% ipython --no-banner

In [1]: import numpy as np

In [2]: from numpy import linalg as LA

In [3]: np.set_printoptions(precision=1, suppress=True, linewidth=120)

In [4]: rd = lambda a: np.round(a, 1) + 0

In [5]: arr = np.loadtxt("out8.csv", delimiter=",")

In [6]: arr
Out[6]: 
array([[-4.,  3.,  2.,  5.,  5., -5., -3., -3.,  0.,  5.],
       [ 0.,  0.,  0.,  0.,  2., -3.,  4.,  1., -5.,  0.],
       [ 0.,  0.,  3.,  0.,  3.,  2., -2.,  4., -4., -5.],
       [ 0.,  0.,  0.,  4.,  3., -3.,  4.,  0., -5., -2.],
       [ 0.,  0.,  0.,  0.,  0., -4., -3., -2.,  5.,  1.],
       [ 0.,  0.,  0.,  0.,  0.,  2.,  3., -4.,  5., -5.],
       [ 0.,  0.,  0.,  0.,  0.,  0., -1.,  5., -3., -4.],
       [ 0.,  0.,  0.,  0.,  0.,  0.,  0.,  0.,  2.,  5.],
       [ 0.,  0.,  0.,  0.,  0.,  0.,  0.,  0.,  4.,  0.],
       [ 0.,  0.,  0.,  0.,  0.,  0.,  0.,  0.,  0., -2.]])

In [7]: Uu, sig, VT = LA.svd(arr)

In [8]: evecs = VT[:(sig > 1e-8).sum()]

In [9]: rng = np.random.default_rng(13)

In [10]: vec = arr[7] + 5 * arr[9] + rng.integers(2) * np.eye(10)[6]

In [11]: vec
Out[11]: array([ 0.,  0.,  0.,  0.,  0.,  0.,  1.,  0.,  2., -5.])

In [12]: np.allclose(evecs.T @ evecs @ vec, vec)
Out[12]: True

In [13]: rd(np.diag(evecs.T @ evecs))
Out[13]: array([0.6, 0.4, 1. , 1. , 1. , 1. , 1. , 1. , 1. , 1. ])

In [14]: rd(evecs.T @ evecs)
Out[14]: 
array([[ 0.6, -0.5,  0. ,  0. ,  0. ,  0. ,  0. ,  0. ,  0. ,  0. ],
       [-0.5,  0.4,  0. ,  0. ,  0. ,  0. ,  0. ,  0. ,  0. ,  0. ],
       [ 0. ,  0. ,  1. ,  0. ,  0. ,  0. ,  0. ,  0. ,  0. ,  0. ],
       [ 0. ,  0. ,  0. ,  1. ,  0. ,  0. ,  0. ,  0. ,  0. ,  0. ],
       [ 0. ,  0. ,  0. ,  0. ,  1. ,  0. ,  0. ,  0. ,  0. ,  0. ],
       [ 0. ,  0. ,  0. ,  0. ,  0. ,  1. ,  0. ,  0. ,  0. ,  0. ],
       [ 0. ,  0. ,  0. ,  0. ,  0. ,  0. ,  1. ,  0. ,  0. ,  0. ],
       [ 0. ,  0. ,  0. ,  0. ,  0. ,  0. ,  0. ,  1. ,  0. ,  0. ],
       [ 0. ,  0. ,  0. ,  0. ,  0. ,  0. ,  0. ,  0. ,  1. ,  0. ],
       [ 0. ,  0. ,  0. ,  0. ,  0. ,  0. ,  0. ,  0. ,  0. ,  1. ]])

In [15]: LA.matrix_rank(np.vstack([arr, vec]))
Out[15]: np.int64(9)
